% python3 -q
>>> import numpy as np
>>> import numpy.linalg as la
>>> np.set_printoptions(suppress=True, linewidth=140)
>>> W0 = np.load("run17.npy")
>>> W0
array([[ 0, -1, -3, -3,  2,  0,  1],
       [ 1,  0, -1, -3, -3,  2,  0],
       [ 0,  1,  0, -1, -3, -3,  2],
       [ 2,  0,  1,  0, -1, -3, -3],
       [-3,  2,  0,  1,  0, -1, -3],
       [-3, -3,  2,  0,  1,  0, -1],
       [-1, -3, -3,  2,  0,  1,  0]])
>>> def softmax(z):
...     e = np.exp(z - z.max(axis=-1, keepdims=True))
...     return e / e.sum(axis=-1, keepdims=True)
... 
>>> np.round(softmax(W0).sum(axis=1), 2)
array([1., 1., 1., 1., 1., 1., 1.])
>>> np.round(softmax(W0[1] + -3), 2) + 0
array([0.22, 0.08, 0.03, 0.  , 0.  , 0.59, 0.08])
>>> att = W0 @ W0.T / np.sqrt(7)
>>> print(softmax(att).round(6).argmax(axis=1))
[0 1 2 3 4 5 6]
>>> print(np.round(softmax(att), 2) + 0)
[[1. 0. 0. 0. 0. 0. 0.]
 [0. 1. 0. 0. 0. 0. 0.]
 [0. 0. 1. 0. 0. 0. 0.]
 [0. 0. 0. 1. 0. 0. 0.]
 [0. 0. 0. 0. 1. 0. 0.]
 [0. 0. 0. 0. 0. 1. 0.]
 [0. 0. 0. 0. 0. 0. 1.]]
>>> (W0 @ W0)[0]
array([-14,  -2,  -5,  10,  15,  15,  -3])
>>> np.round(np.fft.fft(W0[0]), 2)
array([-4.  +0.j  ,  1.57+6.66j,  2.08-3.26j, -1.65+3.4j , -1.65-3.4j ,  2.08+3.26j,  1.57-6.66j])
>>> f = np.array([-5, 1, 7, -1, -2, -3, 3])
>>> out = W0 + np.outer(f, np.eye(7)[5])
>>> out
array([[ 0., -1., -3., -3.,  2., -5.,  1.],
       [ 1.,  0., -1., -3., -3.,  3.,  0.],
       [ 0.,  1.,  0., -1., -3.,  4.,  2.],
       [ 2.,  0.,  1.,  0., -1., -4., -3.],
       [-3.,  2.,  0.,  1.,  0., -3., -3.],
       [-3., -3.,  2.,  0.,  1., -3., -1.],
       [-1., -3., -3.,  2.,  0.,  4.,  0.]])
>>> round(float(la.det(out) / la.det(W0)), 2), np.round(1 + la.solve(W0, f)[5], 2)
(0.67, np.float64(0.67))
>>> print(la.matrix_rank(out - W0))
1
>>> E = np.load("out19.npy")
>>> E
array([[0, 0, 0, 0, 0, 0, 0, 0, 0, 0, 0, 0, 0, 0],
       [0, 0, 1, 0, 0, 0, 0, 0, 1, 0, 1, 0, 0, 0],
       [0, 1, 0, 0, 0, 1, 1, 0, 0, 0, 0, 1, 0, 0],
       [0, 0, 0, 0, 1, 0, 1, 0, 1, 0, 0, 0, 1, 1],
       [0, 0, 0, 1, 0, 0, 0, 1, 0, 0, 1, 0, 0, 0],
       [0, 0, 1, 0, 0, 0, 0, 0, 0, 0, 1, 0, 0, 1],
       [0, 0, 1, 1, 0, 0, 0, 0, 0, 0, 0, 0, 0, 0],
       [0, 0, 0, 0, 1, 0, 0, 0, 1, 0, 0, 0, 0, 0],
       [0, 1, 0, 1, 0, 0, 0, 1, 0, 0, 0, 0, 0, 0],
       [0, 0, 0, 0, 0, 0, 0, 0, 0, 0, 0, 0, 1, 0],
       [0, 1, 0, 0, 1, 1, 0, 0, 0, 0, 0, 0, 0, 0],
       [0, 0, 1, 0, 0, 0, 0, 0, 0, 0, 0, 0, 0, 0],
       [0, 0, 0, 1, 0, 0, 0, 0, 0, 1, 0, 0, 0, 0],
       [0, 0, 0, 1, 0, 1, 0, 0, 0, 0, 0, 0, 0, 0]])
>>> O, evecs = la.qr(W0[:, :2])[0], la.qr(W0[:, 2:])[0]
>>> s = la.svd(O.T @ evecs, compute_uv=False)
>>> np.round(np.degrees(np.arccos(s.clip(0, 1))), 2)
array([59.82, 68.99])
>>> round(float(la.norm(O @ O.T - evecs @ evecs.T, 2)), 2)
1.0
>>> U, s, vt = la.svd(E)
>>> print(np.argmax(s[:-1] / (s[1:] + 1e-6)) + 1)
13
>>> s.round(2)
array([3.  , 2.58, 2.51, 1.86, 1.46, 1.45, 1.13, 1.1 , 0.95, 0.8 , 0.48, 0.27, 0.21, 0.  ])
>>> out = U[:, :13] @ np.diag(s[:13]) @ vt[:13]
>>> np.round(np.abs(E - out).max(), 2)
np.float64(0.0)
>>> round(float(la.norm(E - out) / la.norm(E)), 2)
0.0
>>> round(float(la.norm(E - out, 2)), 2), s[13]
(0.0, np.float64(0.0))
>>> print(la.matrix_rank(out))
13
>>> data = np.loadtxt("case16.csv", delimiter=",")
>>> print(data)
[[  0.4    1.1    0.1    0.6   -0.66   1.8   -0.1   -2.    -0.1   -0.6    0.3    0.1   -2.     0.2 ]
 [  0.4    0.4    0.     1.3    3.9    0.6    0.8    0.2   -1.3    0.    -0.1   -0.2   -0.9   -0.3 ]
 [  0.8    0.6    1.    -0.4   -0.95  -0.7   -0.2    0.2   -0.6    0.6    0.2   -0.4    1.4   -0.2 ]
 [  0.1    0.3   -0.4   -0.8    1.33  -0.7    0.2    0.9   -0.7    0.1   -0.2   -1.6   -0.5    0.  ]
 [  0.3    0.8    0.7    0.3   -2.16   0.6   -0.5   -0.7   -0.7    1.6   -1.4   -0.9    0.7   -0.7 ]
 [ -0.4   -0.7    1.    -0.5    1.32   0.5    0.3   -0.4    0.7   -1.4    1.     1.7    1.4    0.4 ]
 [ -0.5   -1.6    0.1   -0.9    5.16   1.7    0.9   -1.5   -2.1    0.6    1.2   -0.4    1.1    0.5 ]
 [ -0.2   -0.2    0.    -0.6    0.74  -1.9    0.2    1.3    0.4    0.     0.5   -1.2    2.     0.7 ]
 [  1.2    0.    -0.5    0.5    6.63  -0.7    1.3    0.     2.    -2.2   -0.7   -0.2    0.9   -0.1 ]
 [  1.3   -0.2    1.1   -0.6   -3.12  -1.6   -0.6   -0.9   -0.3    0.8    0.    -1.3    0.4   -0.3 ]
 [  1.4   -0.1    0.1    0.7    6.44   0.2    1.3    0.4    2.1    0.    -0.3    0.4   -0.8    1.7 ]
 [  0.8   -0.4    1.    -0.4    0.36  -0.6    0.     0.2   -0.8    0.6   -0.9    1.4   -0.4   -0.5 ]
 [  1.4   -0.8   -0.8   -0.7   -1.23   0.7   -0.2    1.2   -2.1    2.1    1.2    0.3    0.    -2.  ]
 [ -0.2    0.1   -1.    -0.8   -1.44   0.4   -0.2    0.3   -0.5    0.9    2.5   -1.     0.     0.3 ]
 [  1.    -0.9    0.    -0.7   -2.39  -0.8   -0.6   -0.2    1.     0.1   -1.1    2.4    0.4   -0.2 ]
 [ -1.4   -0.5   -0.2    0.3   -7.04   0.1   -1.4   -0.5   -0.3    0.5    0.5   -0.9   -0.1   -0.7 ]
 [  0.     0.2   -1.     0.2    3.17   0.3    0.7   -1.4   -1.    -0.4    0.2   -0.6   -0.2    1.4 ]
 [  1.9    0.8    0.1    0.     2.3    0.7    0.5   -0.5   -1.9   -1.5    0.1   -2.7    0.7   -0.8 ]
 [  0.9    0.    -0.2   -0.7   -2.84   0.2   -0.6   -0.9    0.9    1.7   -1.5    0.8    1.3    0.  ]
 [ -1.1   -0.1   -0.5    1.   -10.8    0.7   -2.2   -0.3   -0.6   -3.3   -1.1   -0.2   -1.    -1.4 ]
 [  1.6    0.4    0.5   -0.3    2.71  -0.1    0.6   -1.6    0.6    0.7    2.1    0.5   -1.1    0.3 ]
 [  1.     0.2    0.     0.8   10.31  -0.9    2.1    0.2    1.7   -0.5   -0.6   -0.3    1.7    0.8 ]
 [ -0.2    0.2   -0.4   -2.5    5.33   2.8    1.    -0.4    1.    -1.2    0.4    0.8    0.5    0.  ]
 [  1.2   -0.3    0.7    1.7   -3.28  -0.7   -0.6   -0.1   -0.8   -0.1   -2.1    0.9    0.4    1.5 ]
 [  0.1    0.    -0.5    0.5   -1.94  -1.2   -0.4    0.4    0.5    3.1    0.1    1.3    1.5   -0.1 ]]
>>> # column 4 is much longer than the rest
>>> x = np.array([4, 2, 9, 1, 6, 8, 0, 6, 4, 4, 2, 0, 0, 6])
>>> rhs = data @ x
>>> np.round(la.solve(data.T @ data, data.T @ rhs), 2) + 0
array([4., 2., 9., 1., 6., 8., 0., 6., 4., 4., 2., 0., 0., 6.])
>>> rng = np.random.default_rng(4516)
>>> rhs = rhs + 0.02 * rng.normal(size=25)
>>> rhs.round(2)
array([  2.7 ,  25.91,   2.08,   1.61,  -6.35,  16.62,  29.79,   2.06,  32.15, -22.62,  67.62,   3.94,  -8.05,  -5.64, -19.44, -54.94,
         7.82,   8.26, -12.35, -95.32,  28.47,  69.47,  45.43, -12.47,  -8.46])
>>> beta, *_ = la.lstsq(data, rhs)
>>> print(beta.round())
[ 4.  2.  9.  1.  6.  8.  0.  6.  4.  4.  2. -0. -0.  6.]
>>> round(la.norm(rhs - data @ beta), 2)
np.float64(0.07)
